% python3 -q
>>> import numpy as np
>>> from numpy import linalg as LA
>>> np.set_printoptions(precision=2, suppress=True, linewidth=120)
>>> def tidy(a):
...     return np.round(a, 2) + 0
... 
>>> A = np.array([[71, 58, 65, 37, 68, 68, 72, 50],
...     [58, 126, 56, 81, 56, 82, 92, 76],
...     [65, 56, 89, 32, 64, 72, 79, 25],
...     [37, 81, 32, 92, 45, 67, 74, 75],
...     [68, 56, 64, 45, 100, 63, 88, 67],
...     [68, 82, 72, 67, 63, 110, 95, 67],
...     [72, 92, 79, 74, 88, 95, 118, 75],
...     [50, 76, 25, 75, 67, 67, 75, 99]])
>>> Y = A / np.sqrt((A ** 2).mean(axis=1, keepdims=True))
>>> print(tidy(LA.norm(Y, axis=1)))
[2.83 2.83 2.83 2.83 2.83 2.83 2.83 2.83]
>>> L = LA.cholesky(A)
>>> print(tidy(np.diag(L) ** 2))
[71.   78.62 29.39 39.45 32.48 25.87 10.8   8.84]
>>> print(tidy(L @ L.T))
[[ 71.  58.  65.  37.  68.  68.  72.  50.]
 [ 58. 126.  56.  81.  56.  82.  92.  76.]
 [ 65.  56.  89.  32.  64.  72.  79.  25.]
 [ 37.  81.  32.  92.  45.  67.  74.  75.]
 [ 68.  56.  64.  45. 100.  63.  88.  67.]
 [ 68.  82.  72.  67.  63. 110.  95.  67.]
 [ 72.  92.  79.  74.  88.  95. 118.  75.]
 [ 50.  76.  25.  75.  67.  67.  75.  99.]]
>>> O, evecs = LA.qr(A[:, :2])[0], LA.qr(A[:, 2:])[0]
>>> sigma = LA.svd(O.T @ evecs, compute_uv=False)
>>> print(tidy(LA.norm(O @ O.T - evecs @ evecs.T, 2)))
1.0
>>> data = np.loadtxt("test18.csv", delimiter=",")
>>> print(data)
[[ -5.83 -24.27  14.9   20.93  16.41   4.66  27.22 -18.26  15.91  12.3   10.85 -12.91  19.6   -5.64]
 [ -6.97 -24.38  13.53  21.21  16.4    6.97  28.32 -19.81  16.64  13.87   9.65 -12.44  18.44  -3.97]
 [ -4.8  -22.48  15.3   20.34  18.2    7.06  28.44 -20.01  16.06  12.56   7.89 -11.58  15.95  -5.56]
 [ -6.27 -24.5   15.57  21.64  17.97   3.99  29.4  -17.74  15.06  11.81   7.63 -12.07  18.33  -7.42]
 [ -6.43 -23.83  16.86  19.97  16.67   5.51  26.43 -17.56  14.59  14.36   8.86  -9.95  16.83  -8.54]
 [ -6.03 -24.12  14.    19.41  17.82   6.41  28.05 -16.84  15.33  13.53   8.51 -13.32  18.77  -6.32]
 [ -7.02 -25.7   17.7   21.9   18.78   6.51  26.18 -17.8   15.57  11.15  10.1  -10.53  16.66  -6.97]
 [ -6.94 -23.77  14.48  21.59  18.59   6.5   27.08 -17.23  14.94  11.76   7.86 -11.16  17.65  -6.17]
 [ -6.77 -24.38  14.37  19.68  17.53   4.58  27.04 -16.17  14.6   12.41   9.55 -12.2   18.    -5.64]
 [ -5.96 -23.41  14.85  19.98  17.58   6.29  25.34 -16.53  15.8   11.14   7.67 -12.23  17.88  -5.61]
 [ -6.48 -23.33  13.69  22.1   18.06   5.79  27.85 -17.28  16.07  13.27   7.06 -10.45  17.87  -5.67]
 [ -6.11 -23.3   14.    23.35  16.39   6.24  28.   -18.51  14.38  11.77   8.13 -10.48  18.99  -6.89]
 [ -6.97 -23.72  12.68  20.26  19.95   4.24  29.39 -16.7   14.15  10.37   6.74 -11.73  17.7   -5.58]
 [ -7.93 -22.77  14.62  21.37  16.62   6.24  28.32 -18.43  12.86  10.69  10.04 -12.58  17.52  -5.23]
 [ -6.07 -24.81  13.28  21.01  18.56   7.11  27.81 -19.26  15.65  12.06   9.46 -13.6   19.36  -5.72]
 [ -6.39 -23.73  15.44  20.96  19.93   6.54  26.08 -18.21  14.59  11.99   8.2  -12.6   18.    -5.79]]
>>> r0, g = data[5], data[15]
>>> print(tidy(r0 @ g))
3667.12
>>> p = (r0 @ g) / (r0 @ r0) * r0
>>> print(tidy(LA.norm(r0 + g) ** 2 + LA.norm(r0 - g) ** 2))
14707.28
>>> print(tidy((g - p) @ r0))
0.0
>>> print(tidy(p))
[ -6.01 -24.04  13.95  19.34  17.76   6.39  27.95 -16.78  15.28  13.48   8.48 -13.27  18.7   -6.3 ]
